In [1]: import numpy as np

In [2]: import numpy.linalg as la

In [3]: np.set_printoptions(precision=2, suppress=True, linewidth=140, legacy="1.25")

In [4]: rng = np.random.default_rng(55860)

In [5]: arr = np.array([[2, 0, 3, 0, -1],
   ...:     [0, -3, -2, 1, 2],
   ...:     [-1, 0, 0, 1, 3],
   ...:     [0, 0, 2, -2, 0],
   ...:     [-2, 2, -2, 3, -1],
   ...:     [-1, -2, -1, 3, 3],
   ...:     [-2, 3, 1, 2, 1],
   ...:     [3, -2, -2, 0, 0]]) * (rng.random((8, 5)) < 0.3)

In [6]: print(arr)
[[ 0  0  0  0  0]
 [ 0  0  0  0  2]
 [ 0  0  0  1  3]
 [ 0  0  0  0  0]
 [-2  2  0  0  0]
 [ 0  0  0  0  0]
 [-2  3  0  0  1]
 [ 3  0  0  0  0]]

In [7]: left, sv, Vh = la.svd(arr)

In [8]: sv.round(2) + 0
Out[8]: array([5.12, 3.71, 2.17, 0.55, 0.  ])

In [9]: out = left[:, :4] @ np.diag(sv[:4]) @ Vh[:4]

In [10]: round(np.abs(arr - out).max(), 2)
Out[10]: 0.0

In [11]: la.matrix_rank(arr, rtol=0.05)
Out[11]: 4

In [12]: rk = la.matrix_rank(arr)

In [13]: print(rk)
4

In [14]: null = la.svd(arr)[2][rk:].T

In [15]: np.round(arr @ null, 2) + 0
Out[15]: 
array([[0.],
       [0.],
       [0.],
       [0.],
       [0.],
       [0.],
       [0.],
       [0.]])

In [16]: np.allclose(arr @ null, 0)
Out[16]: True

In [17]: J = np.load("test13.npy")

In [18]: J
Out[18]: 
array([[ 0., -5.,  3., -4.,  5., -3.],
       [-3.,  1., -5., -2.,  1.,  1.],
       [-2.,  1.,  3.,  1., -3.,  3.],
       [ 5., -2., -2.,  2.,  5.,  2.],
       [-1., -4., -5.,  0., -2.,  1.],
       [ 0.,  0.,  0.,  0.,  0.,  7.]])

In [19]: out = J / la.norm(J, axis=1, keepdims=True)

In [20]: cov = out @ out.T

In [21]: cov[3]
Out[21]: array([ 0.2 , -0.08, -0.54,  1.  ,  0.09,  0.25])

In [22]: cov
Out[22]: 
array([[ 1.  , -0.17, -0.46,  0.2 , -0.13, -0.33],
       [-0.17,  1.  , -0.27, -0.08,  0.52,  0.16],
       [-0.46, -0.27,  1.  , -0.54, -0.2 ,  0.52],
       [ 0.2 , -0.08, -0.54,  1.  ,  0.09,  0.25],
       [-0.13,  0.52, -0.2 ,  0.09,  1.  ,  0.15],
       [-0.33,  0.16,  0.52,  0.25,  0.15,  1.  ]])

In [23]: round(float(np.degrees(np.arccos(np.clip(cov[3, 2], -1, 1)))), 2)
Out[23]: 122.39
